% python3 -q
>>> import numpy as np
>>> from numpy import linalg as LA
>>> np.set_printoptions(suppress=True, linewidth=140)
>>> def tidy(a):
...     return np.round(a, 4) + 0
... 
>>> u = np.array([3, 5, 3, 4, 5, 0])
>>> J = 4 * np.eye(6) + np.outer(u, u)
>>> print(J)
[[13. 15.  9. 12. 15.  0.]
 [15. 29. 15. 20. 25.  0.]
 [ 9. 15. 13. 12. 15.  0.]
 [12. 20. 12. 20. 20.  0.]
 [15. 25. 15. 20. 29.  0.]
 [ 0.  0.  0.  0.  0.  4.]]
>>> # splits into 2 blocks
>>> print(np.count_nonzero(J))
26
>>> print(tidy(J.mean(axis=0)))
[10.6667 17.3333 10.6667 14.     17.3333  0.6667]
>>> J[6]
Traceback (most recent call last):
  File "<python-input-10>", line 1, in <module>
    J[6]
    ~^^^
IndexError: index 6 is out of bounds for axis 0 with size 6
>>> print(np.unravel_index(np.abs(J).argmax(), J.shape))
(np.int64(1), np.int64(1))
>>> print(np.allclose(J, J.T))
True
>>> print((J + J.T) / 2)
[[13. 15.  9. 12. 15.  0.]
 [15. 29. 15. 20. 25.  0.]
 [ 9. 15. 13. 12. 15.  0.]
 [12. 20. 12. 20. 20.  0.]
 [15. 25. 15. 20. 29.  0.]
 [ 0.  0.  0.  0.  0.  4.]]
>>> print(np.trace(J))
108.0
>>> print(tidy(LA.det(J)))
90112.0
>>> print(J @ J)
[[ 844. 1380.  828. 1104. 1380.    0.]
 [1380. 2316. 1380. 1840. 2300.    0.]
 [ 828. 1380.  844. 1104. 1380.    0.]
 [1104. 1840. 1104. 1488. 1840.    0.]
 [1380. 2300. 1380. 1840. 2316.    0.]
 [   0.    0.    0.    0.    0.   16.]]
>>> print(tidy(np.sort(np.abs(LA.eigvals(J)))))
[ 4.  4.  4.  4.  4. 88.]
>>> print(np.allclose(J @ J.T, J.T @ J))
True
>>> Y = J / np.sqrt((J ** 2).mean(axis=1, keepdims=True))
>>> print(LA.matrix_rank(Y) == LA.matrix_rank(J))
True
>>> E = np.loadtxt("arr.csv", delimiter=",")
>>> print(tidy(E))
[[ -2.1965  13.1535  17.1764 -12.7559  -8.1248  21.8607  -1.0845]
 [ -1.198    7.1042   9.4065  -6.2068  -5.5762  10.9247  -0.1972]
 [ -0.9603   5.7822   7.7229  -4.7626  -4.8801   8.6246   0.0397]
 [ -0.6211   3.9643   5.4089  -2.8069  -3.7735   5.5644   0.3694]
 [ -0.4331   2.9774   4.1455  -1.7924  -3.0655   3.9806   0.5269]
 [ -0.0885   1.0337   1.5665  -0.1714  -1.2785   1.1748   0.5648]
 [ -0.0003  -0.0504  -0.0844  -0.0183   0.0672  -0.0501  -0.0518]
 [ -0.0762  -0.7941  -1.4435  -0.6361   1.0281  -0.7599  -1.1541]
 [ -0.1011  -0.9172  -1.6865  -0.7915   1.1709  -0.8804  -1.3907]
 [ -1.0555  -4.1955  -8.3903  -5.2206   3.054   -5.3089  -8.3888]
 [ -2.1179  -8.4124 -16.5231  -8.9627   3.7033 -12.4589 -15.9198]
 [ -3.5389 -15.4196 -29.3783 -12.9184   3.9859 -25.1955 -26.4568]]
>>> # null space of dimension 4
>>> C2 = E.T @ E
>>> print(tidy(np.diag(C2)))
[  25.903   610.1753 1703.4853  510.5403  187.5532 1539.3915 1028.9891]
>>> print(LA.matrix_rank(C2))
3
>>> print(tidy(np.trace(C2)), tidy((E ** 2).sum()))
5606.0377 5606.0377
>>> print(tidy(LA.eigvalsh(C2)[::-1]))
[4654.9698  931.6778   19.3901    0.        0.        0.        0.    ]
>>> print(tidy(LA.svd(E, compute_uv=False) ** 2))
[4654.9698  931.6778   19.3901    0.        0.        0.        0.    ]
>>> A = np.loadtxt("block3.csv", delimiter=",")
>>> print(A)
[[ 0.  0.  0.]
 [ 0. -1.  2.]
 [ 0.  0.  0.]
 [ 3.  3.  1.]
 [ 2.  1.  2.]
 [ 0.  0.  0.]
 [ 0.  0.  0.]
 [ 0.  0.  0.]
 [ 0.  0.  0.]
 [ 0.  0.  0.]
 [ 0.  0.  0.]
 [ 0.  0.  0.]
 [ 2.  1.  2.]
 [-2. -2.  0.]
 [ 0.  0.  0.]
 [ 0.  0.  0.]
 [ 1.  2. -1.]
 [ 1.  2. -1.]
 [ 2.  1.  2.]
 [ 1.  2. -1.]
 [ 1.  2. -1.]
 [ 1.  2. -1.]
 [ 0.  0.  0.]
 [ 1.  2. -1.]
 [ 0.  0.  0.]
 [ 0.  0.  0.]
 [ 1.  2. -1.]]
>>> # rows 0 and 2 are equal
>>> Ac = (A - A.mean(axis=0)) / A.std(axis=0)
>>> print(np.argwhere(np.abs(Ac) > 2))
[[ 1  2]
 [ 3  0]
 [ 3  1]
 [ 4  2]
 [12  2]
 [13  0]
 [13  1]
 [18  2]]
>>> b = LA.lstsq(np.delete(Ac, 0, axis=1), Ac[:, 0])[0]
>>> print(tidy(b))
[0.9961 0.5743]
>>> ang = np.radians(120)
>>> R = np.eye(3)
>>> R[1, 1] = R[0, 0] = np.cos(ang)
>>> R[1, 0], R[0, 1] = -np.sin(ang), np.sin(ang)
>>> print(tidy(R))
[[-0.5    0.866  0.   ]
 [-0.866 -0.5    0.   ]
 [ 0.     0.     1.   ]]
>>> Y = A @ R.T
>>> print(np.allclose(LA.norm(A, axis=1), LA.norm(Y, axis=1)))
True
>>> print(R[:, 0] @ R[:, 2])
0.0
>>> print(tidy(LA.norm(R, axis=0)))
[1. 1. 1.]
>>> print(tidy(R @ R.T))
[[1. 0. 0.]
 [0. 1. 0.]
 [0. 0. 1.]]
>>> print(tidy(R.T @ R))
[[1. 0. 0.]
 [0. 1. 0.]
 [0. 0. 1.]]
>>> W2 = A[[8, 19]].astype(float)
>>> for _ in range(6):
...     idx = LA.norm(A[:, None] - W2, axis=-1).argmin(axis=1)
...     W2 = np.array([A[idx == j].mean(axis=0) for j in range(2)])
... 
>>> print(idx)
[0 0 0 1 0 0 0 0 0 0 0 0 0 0 0 0 1 1 0 1 1 1 0 1 0 0 1]
>>> print(tidy(W2))
[[ 0.2105  0.      0.4211]
 [ 1.25    2.125  -0.75  ]]
>>> K = np.loadtxt("sample15.csv", delimiter=",")
>>> print(K)
[[0. 0. 0. 0. 0. 0. 0. 1. 0. 1.]
 [0. 0. 0. 0. 0. 0. 0. 1. 0. 1.]
 [0. 0. 0. 0. 0. 0. 0. 0. 0. 0.]
 [0. 0. 0. 0. 0. 1. 0. 0. 1. 0.]
 [0. 0. 0. 0. 0. 0. 0. 1. 0. 0.]
 [0. 0. 0. 1. 0. 0. 0. 0. 0. 1.]
 [0. 0. 0. 0. 0. 0. 0. 0. 0. 0.]
 [1. 1. 0. 0. 1. 0. 0. 0. 0. 0.]
 [0. 0. 0. 1. 0. 0. 0. 0. 0. 0.]
 [1. 1. 0. 0. 0. 1. 0. 0. 0. 0.]]
>>> print(tidy(LA.matrix_power(K, 3)))
[[0. 0. 0. 1. 0. 0. 0. 5. 0. 5.]
 [0. 0. 0. 1. 0. 0. 0. 5. 0. 5.]
 [0. 0. 0. 0. 0. 0. 0. 0. 0. 0.]
 [1. 1. 0. 0. 0. 3. 0. 0. 2. 0.]
 [0. 0. 0. 0. 0. 0. 0. 3. 0. 2.]
 [0. 0. 0. 3. 0. 0. 0. 2. 0. 4.]
 [0. 0. 0. 0. 0. 0. 0. 0. 0. 0.]
 [5. 5. 0. 0. 3. 2. 0. 0. 0. 0.]
 [0. 0. 0. 2. 0. 0. 0. 0. 0. 1.]
 [5. 5. 0. 0. 2. 4. 0. 0. 1. 0.]]
>>> print(tidy(np.sort(np.abs(LA.eigvals(K)))))
[0.     0.     0.     0.     0.7801 0.7801 1.4924 1.4924 2.2725 2.2725]
>>> print((K + K.T) / 2)
[[0. 0. 0. 0. 0. 0. 0. 1. 0. 1.]
 [0. 0. 0. 0. 0. 0. 0. 1. 0. 1.]
 [0. 0. 0. 0. 0. 0. 0. 0. 0. 0.]
 [0. 0. 0. 0. 0. 1. 0. 0. 1. 0.]
 [0. 0. 0. 0. 0. 0. 0. 1. 0. 0.]
 [0. 0. 0. 1. 0. 0. 0. 0. 0. 1.]
 [0. 0. 0. 0. 0. 0. 0. 0. 0. 0.]
 [1. 1. 0. 0. 1. 0. 0. 0. 0. 0.]
 [0. 0. 0. 1. 0. 0. 0. 0. 0. 0.]
 [1. 1. 0. 0. 0. 1. 0. 0. 0. 0.]]
>>> print(np.trace(K))
0.0
>>> print(K.mean(axis=0))
[0.2 0.2 0.  0.2 0.1 0.2 0.  0.3 0.1 0.3]
>>> print(K - K[0])
[[ 0.  0.  0.  0.  0.  0.  0.  0.  0.  0.]
 [ 0.  0.  0.  0.  0.  0.  0.  0.  0.  0.]
 [ 0.  0.  0.  0.  0.  0.  0. -1.  0. -1.]
 [ 0.  0.  0.  0.  0.  1.  0. -1.  1. -1.]
 [ 0.  0.  0.  0.  0.  0.  0.  0.  0. -1.]
 [ 0.  0.  0.  1.  0.  0.  0. -1.  0.  0.]
 [ 0.  0.  0.  0.  0.  0.  0. -1.  0. -1.]
 [ 1.  1.  0.  0.  1.  0.  0. -1.  0. -1.]
 [ 0.  0.  0.  1.  0.  0.  0. -1.  0. -1.]
 [ 1.  1.  0.  0.  0.  1.  0. -1.  0. -1.]]
>>> print(np.abs(K).max())
1.0
>>> print(tidy(LA.norm(K)))
4.0
>>> print(K.sum(axis=0))
[2. 2. 0. 2. 1. 2. 0. 3. 1. 3.]
>>> print(np.count_nonzero(K))
16
>>> print(K.shape)
(10, 10)
>>> print(LA.lstsq(K[:-1].T, K[-1])[2])
5
>>> print(tidy(np.trace(LA.pinv(K) @ K)))
6.0
>>> print(np.allclose(K[:-1].T @ LA.lstsq(K[:-1].T, K[-1])[0], K[-1]))
False
>>> print(np.abs(np.diag(LA.qr(K)[1])) > 1e-9)
[ True False False  True  True  True False  True False  True]
>>> print(np.all(LA.eigvalsh(K) > 0))
False
>>> u = np.array([0, 3, -2, 0, 4, 2])
>>> rng = np.random.default_rng(627063)
>>> data = np.outer(rng.normal(size=23), u) + 0.3 * rng.normal(size=(23, 6))
>>> print(tidy(data))
[[ 0.0344  0.594   0.0466  0.3061  0.8202  0.392 ]
 [-0.1237 -1.4415  0.5724 -0.2357 -1.9581 -0.7605]
 [-0.0512 -3.9328  2.0641  0.5644 -4.7522 -2.3884]
 [ 0.2214  3.7918 -2.5036  0.0425  5.2227  3.0771]
 [ 0.301   3.5531 -1.9157 -0.347   4.1821  2.4089]
 [-0.1526 -1.536   0.9247 -1.1559 -1.619  -0.9974]
 [-0.3308 -2.1387  1.303  -0.4204 -3.1488 -1.3204]
 [ 0.4797 -0.2043  0.8393  0.402  -0.389  -0.3793]
 [ 0.4686  0.4022 -0.6313 -0.4016  1.4083  0.7483]
 [-0.1608 -0.6041  0.2948  0.5086 -1.0346 -0.2097]
 [ 0.1316  0.639  -0.7437  0.117   1.0286  0.6368]
 [-0.4604 -0.6669  0.5109  0.3007 -0.2741 -0.7043]
 [ 0.2004  6.5493 -4.608  -0.0417  8.5233  3.9054]
 [-0.4885  2.3728 -1.6405 -0.068   3.4531  1.8335]
 [-0.3639 -4.6143  2.674   0.2135 -6.3118 -3.5318]
 [ 0.2278 -2.9068  2.3365  0.4022 -3.5446 -1.7537]
 [-0.425  -1.2562  0.7744  0.2403 -2.4282 -1.447 ]
 [ 0.128   5.0397 -3.681  -0.3135  6.8324  3.7276]
 [ 0.2076  2.7599 -0.8872 -0.0701  3.5585  1.4149]
 [-0.1383 -3.3048  2.3566  0.6081 -5.4773 -2.4148]
 [-0.0775  1.297  -0.6936 -0.4683  2.3374  1.1202]
 [ 0.4155  1.5833 -0.6428  0.3065  2.0077  1.0418]
 [ 0.341  -3.2958  2.4444 -0.4983 -4.0695 -2.3587]]
>>> vec = np.array([3, -3, 1, -3, 0, 3])
>>> print(np.sign((data @ vec).round(6)))
[-1.  1.  1. -1. -1.  1.  1.  1.  1. -1. -1. -1. -1. -1.  1.  1. -1. -1. -1.  1. -1. -1.  1.]
>>> print(LA.norm(data @ vec) <= LA.norm(data, 2) * LA.norm(vec) + 1e-9)
True
>>> print(tidy(data[18] @ data[5]))
-12.1826
>>> print(tidy(LA.norm(data[18] - data[5])))
7.4614
>>> print(LA.norm(data, axis=1).argmax())
12
>>> print(tidy(LA.norm(data, "nuc")))
33.8436
>>> D = LA.norm(data[:, None] - data[None], axis=-1)
>>> print(LA.matrix_rank(D ** 2))
8
>>> print(D[20].round(6).argsort(kind="stable")[:4])
[20 21  8 10]
>>> print(tidy(D[:5, :5]))
[[ 0.      3.7128  7.9635  6.5899  5.3362]
 [ 3.7128  0.      4.4198 10.1655  8.8925]
 [ 7.9635  4.4198  0.     14.5    13.254 ]
 [ 6.5899 10.1655 14.5     0.      1.4457]
 [ 5.3362  8.8925 13.254   1.4457  0.    ]]
>>> print(np.flatnonzero(D[20] < D.mean() / 2))
[ 0  8 10 13 18 20 21]
>>> print(np.unravel_index(D.round(6).argmax(), D.shape))
(np.int64(12), np.int64(14))
>>> Ac = data - data.mean(axis=0)
>>> V = LA.svd(Ac)[2][:1]
>>> Y = Ac - Ac @ V.T @ V
>>> print(tidy(Y.std(axis=0)))
[0.2779 0.2257 0.3195 0.4098 0.2063 0.2194]
>>> print(tidy(LA.norm(Y) / LA.norm(Ac)))
0.1251
>>> print(LA.norm(Y, axis=1).round(6).argmax())
5
>>> W2 = data[[1, 13]].astype(float)
>>> for _ in range(5):
...     idx = LA.norm(data[:, None] - W2, axis=-1).argmin(axis=1)
...     W2 = np.array([data[idx == j].mean(axis=0) for j in range(2)])
... 
>>> print(idx)
[1 0 0 1 1 0 0 0 1 0 1 0 1 1 0 0 0 1 1 0 1 1 0]
>>> print(np.bincount(idx))
[12 11]
>>> print(tidy(W2[1] - W2[0]))
[ 0.2367  4.7569 -3.0519 -0.1627  6.4968  3.3682]
>>> X = np.loadtxt("layer11.csv", delimiter=",")
>>> print(X)
[[ 1.9676 -3.9063 -1.1476  1.8447]
 [ 0.3289 -2.2424  0.2922  0.6966]
 [ 2.2426 -7.364  -0.8738  3.0777]
 [ 0.5129 -1.0694 -0.5122  0.6693]
 [-1.6667  4.8938  0.8    -2.1265]
 [ 1.0285 -0.9552 -0.8577  0.7441]
 [-0.075   1.3222 -0.5143 -0.2627]
 [-3.7456  9.6637  2.3973 -4.7461]
 [ 3.3379 -9.1654 -1.799   4.2437]
 [-0.919   2.2975  0.4777 -0.9802]
 [-0.3832  0.6531  0.5126 -0.5175]
 [ 1.7147 -3.2914 -1.1598  1.7799]
 [-0.5331  1.0873 -0.0491 -0.2309]
 [ 1.5985 -6.6361 -0.4098  2.6389]
 [-1.3547  3.2525  1.2215 -1.828 ]
 [ 0.5625 -0.5733 -0.4165  0.4864]
 [-0.0483 -1.8293  0.8281  0.1981]
 [ 1.2389 -1.9323 -1.4744  1.5575]
 [-1.8112  4.3157  1.355  -2.2379]
 [-2.1361  8.5737  0.0549 -3.1467]
 [-0.2921 -1.4408  0.8446  0.1514]
 [ 0.2831 -0.522   0.064   0.1671]]
>>> idx = X[:, 1] > np.median(X[:, 1])
>>> u = X[idx].mean(axis=0) - X[~idx].mean(axis=0)
>>> print(idx.astype(int))
[0 0 0 0 1 0 1 1 0 1 1 0 1 0 1 1 0 0 1 1 0 1]
>>> print(tidy((((X - X.mean(axis=0)) @ u > 0) == idx).mean()))
0.9091
>>> print(((X - X.mean(axis=0)) @ u > 0).astype(int))
[0 0 0 0 1 0 1 1 0 1 1 0 1 0 1 0 0 0 1 1 0 0]
>>> print(tidy(u))
[-2.3099  6.7997  1.1066 -3.0023]
